$ ipython --no-banner

In [1]: import numpy as np

In [2]: import numpy.linalg as la

In [3]: np.set_printoptions(precision=4, suppress=True, linewidth=160)

In [4]: rd = lambda a: np.round(a, 4) + 0

In [5]: mat = np.load("case4.npy")

In [6]: mat
Out[6]: 
array([[-2.,  1.,  0.],
       [ 0., -2.,  1.],
       [ 0.,  0., -2.]])

In [7]: # triangular

In [8]: rng = np.random.default_rng(706)

In [9]: lab = rng.permutation(3)

In [10]: lab
Out[10]: array([2, 1, 0])

In [11]: M2 = mat[lab][:, lab]

In [12]: rd(la.det(M2)), rd(la.det(mat[lab]))
Out[12]: (np.float64(-8.0), np.float64(8.0))

In [13]: np.trace(M2)
Out[13]: np.float64(-6.0)

In [14]: M2
Out[14]: 
array([[-2.,  0.,  0.],
       [ 1., -2.,  0.],
       [ 0.,  1., -2.]])

In [15]: rd(np.sort(np.abs(la.eigvals(M2))))
Out[15]: array([2., 2., 2.])

In [16]: np.prod(np.diag(mat)), rd(la.det(mat))
Out[16]: (np.float64(-8.0), np.float64(-8.0))

In [17]: la.matrix_rank(mat - mat[0, 0] * np.eye(3))
Out[17]: np.int64(2)

In [18]: mat @ mat
Out[18]: 
array([[ 4., -4.,  1.],
       [ 0.,  4., -4.],
       [ 0.,  0.,  4.]])

In [19]: vals, V = la.eig(mat)

In [20]: np.prod(vals)
Out[20]: np.float64(-8.0)

In [21]: vals
Out[21]: array([-2., -2., -2.])

In [22]: hat = np.triu(np.array([[-2, -2, 0], [-4, -5, -5], [-1, 4, 4]]), 1) + np.eye(3)

In [23]: M2 = hat @ mat @ la.inv(hat)

In [24]: np.poly(M2)
Out[24]: array([ 1.,  6., 12.,  8.])

In [25]: rd(la.det(M2))
Out[25]: np.float64(-8.0)

In [26]: M2
Out[26]: 
array([[-2.,  1.,  3.],
       [ 0., -2.,  1.],
       [ 0.,  0., -2.]])

In [27]: mat.shape
Out[27]: (3, 3)

In [28]: la.matrix_rank(mat)
Out[28]: np.int64(3)

In [29]: mat.sum(axis=1)
Out[29]: array([-1., -1., -2.])

In [30]: mat.sum(axis=0)
Out[30]: array([-2., -1., -1.])

In [31]: np.zeros(3, 3)
---------------------------------------------------------------------------
TypeError                                 Traceback (most recent call last)
Cell In[31], line 1
----> 1 np.zeros(3, 3)

TypeError: Cannot interpret '3' as a data type

In [32]: mat - mat[0]
Out[32]: 
array([[ 0.,  0.,  0.],
       [ 2., -3.,  1.],
       [ 2., -1., -2.]])

In [33]: mat[3]
---------------------------------------------------------------------------
IndexError                                Traceback (most recent call last)
Cell In[33], line 1
----> 1 mat[3]

IndexError: index 3 is out of bounds for axis 0 with size 3

In [34]: A = np.load("data.npy")

In [35]: A
Out[35]: 
array([[ 2.3724,  5.9132,  4.6435,  4.5243,  3.0899,  4.3293,  1.6578, -4.173 ],
       [-4.0832, -0.9633,  1.6359,  0.0756, -2.437 ,  1.9156, -1.2524, -0.2471],
       [-2.0835,  0.453 ,  1.8122,  0.803 , -0.83  ,  2.1418, -0.5001, -1.2015],
       [-2.1569,  0.5966,  1.9617,  1.0078, -0.919 ,  2.249 , -0.548 , -1.1898],
       [ 2.5176,  3.5056,  2.0828,  2.5338,  2.5257,  1.664 ,  1.2958, -2.4216],
       [-2.7494, -3.4759, -1.9668, -2.377 , -2.451 , -1.7876, -1.433 ,  2.0535],
       [-4.0982, -1.0991,  1.54  ,  0.0203, -2.2923,  1.9621, -1.24  , -0.2771],
       [ 4.8008,  3.0345,  0.0254,  1.5533,  3.3644, -0.4156,  1.691 , -0.9523],
       [ 2.6916,  3.6462,  2.1261,  2.7414,  2.3148,  1.5901,  1.378 , -2.2981],
       [ 2.8904,  3.4018,  2.164 ,  2.305 ,  2.2632,  1.6444,  1.5153, -2.2376],
       [-2.5068,  2.7736,  4.5907,  3.0331, -0.1122,  4.7609, -0.0311, -3.1079],
       [ 3.8341,  3.2513,  0.8692,  1.879 ,  2.7039,  0.6138,  1.6501, -1.6115],
       [-2.5027,  2.6763,  4.4024,  2.8903, -0.2884,  4.7588, -0.1356, -3.1722],
       [ 2.3642,  5.621 ,  4.6593,  4.5452,  2.9855,  4.3629,  1.8135, -4.3517],
       [ 2.1892,  5.7897,  4.557 ,  4.6536,  3.1356,  4.2454,  1.8573, -4.1435],
       [ 2.4586,  5.5549,  4.3216,  4.5283,  3.0098,  4.259 ,  1.7236, -4.2115],
       [-4.948 , -2.885 ,  0.0287, -1.3499, -3.383 ,  0.4609, -1.7801,  1.1935],
       [ 3.2936, -1.0128, -2.9295, -1.5991,  1.2094, -3.2543,  0.3996,  1.661 ],
       [ 0.5721, -4.3346, -5.1035, -4.0018, -1.1784, -4.983 , -0.777 ,  3.8835],
       [-1.6679, -3.7183, -2.9101, -2.9196, -1.9197, -2.9413, -1.355 ,  2.6828],
       [-5.6253, -4.9507, -1.5009, -3.1582, -4.039 , -0.7581, -2.4574,  2.584 ],
       [-2.3603, -5.4855, -4.5246, -4.4773, -3.0759, -4.2193, -1.7024,  4.2126]])

In [36]: gram = np.cov(A, rowvar=False)

In [37]: rd(A.std(axis=0))
Out[37]: array([3.1545, 3.6857, 2.9875, 2.851 , 2.4755, 2.9202, 1.4175, 2.6551])

In [38]: rd(np.polyfit(A[:, 0], A[:, 6], 1))
Out[38]: array([0.4078, 0.1694])

In [39]: np.argwhere(np.triu(np.abs(np.corrcoef(A.T)) > 0.8, 1))
Out[39]: 
array([[0, 4],
       [0, 6],
       [1, 2],
       [1, 3],
       [1, 4],
       [1, 6],
       [1, 7],
       [2, 3],
       [2, 5],
       [2, 7],
       [3, 5],
       [3, 6],
       [3, 7],
       [4, 6],
       [5, 7]])
